>>> import numpy as np
>>> np.set_printoptions(precision=2, suppress=True, linewidth=140, legacy="1.25")
>>> def tidy(a):
...     return np.round(a, 2) + 0
... 
>>> K = np.load("x.npy")
>>> K
array([[ 6.5 ,  2.14,  0.62],
       [ 7.59, -0.16, -0.84],
       [ 0.2 ,  4.43, 13.15],
       [ 6.49,  1.36, -1.69],
       [-0.87,  3.42, 13.67],
       [-0.83,  4.34, 14.12],
       [ 6.97,  0.19, -0.03],
       [ 7.77, -0.37, -1.22],
       [ 6.34, -0.44, -1.14],
       [-0.14,  4.52, 13.63],
       [ 7.47, -0.05, -2.2 ],
       [-0.69,  3.43, 14.43],
       [ 7.88, -2.48, -1.03],
       [ 7.63,  0.41, -0.22],
       [ 6.  , -0.82, -2.56],
       [ 6.67, -0.12, -0.06],
       [ 0.2 ,  2.44, 13.87],
       [ 8.64, -0.04, -1.21],
       [ 0.69,  2.6 , 13.52]])
>>> Y = np.c_[K[:, :2] @ np.array([[0, -1], [2, 3]]), np.array([3, 3, 0, 2, 0, 3, 0, 1, 0, 2, 0, 1, 2, 2, 0, 3, 2, 0, 2])]
>>> tidy(Y)
array([[  4.28,  -0.08,   3.  ],
       [ -0.32,  -8.07,   3.  ],
       [  8.86,  13.09,   0.  ],
       [  2.72,  -2.41,   2.  ],
       [  6.84,  11.13,   0.  ],
       [  8.68,  13.85,   3.  ],
       [  0.38,  -6.4 ,   0.  ],
       [ -0.74,  -8.88,   1.  ],
       [ -0.88,  -7.66,   0.  ],
       [  9.04,  13.7 ,   2.  ],
       [ -0.1 ,  -7.62,   0.  ],
       [  6.86,  10.98,   1.  ],
       [ -4.96, -15.32,   2.  ],
       [  0.82,  -6.4 ,   2.  ],
       [ -1.64,  -8.46,   0.  ],
       [ -0.24,  -7.03,   3.  ],
       [  4.88,   7.12,   2.  ],
       [ -0.08,  -8.76,   0.  ],
       [  5.2 ,   7.11,   2.  ]])
>>> np.linalg.matrix_rank(Y)
3
>>> tidy(np.linalg.norm(Y - K @ np.linalg.lstsq(K, Y)[0], axis=0))
array([0.  , 0.  , 4.97])
>>> q, R = np.linalg.qr(K)
>>> tidy(q.T @ q)
array([[1., 0., 0.],
       [0., 1., 0.],
       [0., 0., 1.]])
>>> tidy(q @ R)
array([[ 6.5 ,  2.14,  0.62],
       [ 7.59, -0.16, -0.84],
       [ 0.2 ,  4.43, 13.15],
       [ 6.49,  1.36, -1.69],
       [-0.87,  3.42, 13.67],
       [-0.83,  4.34, 14.12],
       [ 6.97,  0.19, -0.03],
       [ 7.77, -0.37, -1.22],
       [ 6.34, -0.44, -1.14],
       [-0.14,  4.52, 13.63],
       [ 7.47, -0.05, -2.2 ],
       [-0.69,  3.43, 14.43],
       [ 7.88, -2.48, -1.03],
       [ 7.63,  0.41, -0.22],
       [ 6.  , -0.82, -2.56],
       [ 6.67, -0.12, -0.06],
       [ 0.2 ,  2.44, 13.87],
       [ 8.64, -0.04, -1.21],
       [ 0.69,  2.6 , 13.52]])
>>> tidy(abs(R[0, 0])), tidy(np.linalg.norm(K[:, 0]))
(25.0, 25.0)
>>> np.allclose(R.T @ R, K.T @ K)
True
